$ ipython --no-banner

In [1]: import numpy as np

In [2]: np.set_printoptions(precision=2, suppress=True, linewidth=160)

In [3]: rnd = lambda a: np.round(a, 2) + 0

In [4]: s = 20 * 0.2 ** np.arange(3)

In [5]: rng = np.random.default_rng(67)

In [6]: m1 = rng.normal(size=(16, 3)) * rng.permutation(s)

In [7]: rnd(m1)
Out[7]: 
array([[-11.47,   0.08,  -0.09],
       [ -7.52,   5.74,   0.67],
       [ 10.29,   2.6 ,  -0.89],
       [ 18.75,  -2.53,  -0.17],
       [ 24.58,  -5.22,  -1.28],
       [-21.11,   7.16,  -0.02],
       [ 15.27,  -2.  ,  -1.41],
       [  6.39,   3.59,  -0.19],
       [ 13.63,  -3.28,   0.52],
       [ 16.08,  -3.37,  -0.42],
       [ -5.45,  -7.16,   0.18],
       [ -7.84,  -1.  ,  -0.24],
       [-37.56,  -3.69,  -0.88],
       [ 19.05,  -0.56,  -0.74],
       [  8.21,  -3.87,  -0.19],
       [ -9.13,  -6.12,  -1.42]])

In [8]: labels = m1[:, 1] > np.median(m1[:, 1])

In [9]: u = m1[labels].mean(axis=0) - m1[~labels].mean(axis=0)

In [10]: labels.astype(int)
Out[10]: array([1, 1, 1, 0, 0, 1, 1, 1, 0, 0, 0, 1, 0, 1, 0, 0])

In [11]: print(rnd((((m1 - m1.mean(axis=0)) @ u > 0) == labels).mean()))
0.69

In [12]: cen = (m1 - m1.mean(axis=0)) / m1.std(axis=0)

In [13]: rnd(cen.std(axis=0))
Out[13]: array([1., 1., 1.])

In [14]: print(np.argwhere(np.abs(cen) > 2))
[[ 5  1]
 [12  0]]

In [15]: c = np.linalg.lstsq(np.delete(cen, 1, axis=1), cen[:, 1])[0]

In [16]: print(np.abs(c).argmax())
1

In [17]: rnd(c)
Out[17]: array([-0.15,  0.34])

In [18]: K = np.load("sample10.npy")

In [19]: K
Out[19]: 
array([[-0.9, -0.4,  0.2],
       [ 1.1,  1.6, -1.9],
       [-0.9,  0.9,  0.9],
       [-0.3,  1.3, -0.4],
       [ 0.7,  1.1, -1. ],
       [ 2. , -1. ,  0.3],
       [ 1. , -1.2,  0.5],
       [-0.7, -1. ,  0.3],
       [ 0.5,  0.9,  0.7],
       [ 1.6,  1. ,  0.8],
       [-0.6, -0.4, -0.1],
       [ 1.1, -1.2, -1.2],
       [-0.7, -0.6, -0.5],
       [ 1.1, -2.4, -0.7],
       [-0.5,  1.3, -0.3],
       [ 0.1, -0.4, -0.5],
       [ 0.2, -1.3,  0.2],
       [ 2. ,  4.5, -3. ],
       [ 0.3,  0. ,  1.1],
       [ 0.4,  0.7,  0.9],
       [ 0.2,  2.2,  1.5],
       [-0.1, -0.8, -0.2],
       [-1.5, -1.4,  1.5],
       [-1.7, -1.2,  0.8],
       [ 1.4, -0.4, -0.1],
       [ 0.1,  0.4,  0.5],
       [ 0.2,  0.8,  0.5]])

In [20]: x0 = np.array([5, 5, 3])

In [21]: y = K @ x0

In [22]: rnd(np.linalg.lstsq(K, y)[0])
Out[22]: array([5., 5., 3.])

In [23]: rnd(np.linalg.pinv(K) @ K)
Out[23]: 
array([[1., 0., 0.],
       [0., 1., 0.],
       [0., 0., 1.]])

In [24]: y = y + 0.02 * rng.normal(size=27)

In [25]: rnd(y)
Out[25]: 
array([ -5.9 ,   7.81,   2.68,   3.79,   6.  ,   5.89,   0.49,  -7.58,   9.11,  15.43,  -5.28,  -4.08,  -7.99,  -8.63,   3.11,  -2.98,  -4.9 ,  23.5 ,   4.79,
         8.19,  16.52,  -5.11, -10.04, -12.1 ,   4.69,   3.98,   6.51])

In [26]: c, *_ = np.linalg.lstsq(K, y)

In [27]: rnd(c)
Out[27]: array([5., 5., 3.])

In [28]: print(c.round())
[5. 5. 3.]

In [29]: print([round(float(np.linalg.norm(np.linalg.solve(K.T @ K + lam * np.eye(3), K.T @ y))), 2) for lam in (0, 1, 10, 100)])
[7.68, 7.36, 5.55, 2.06]
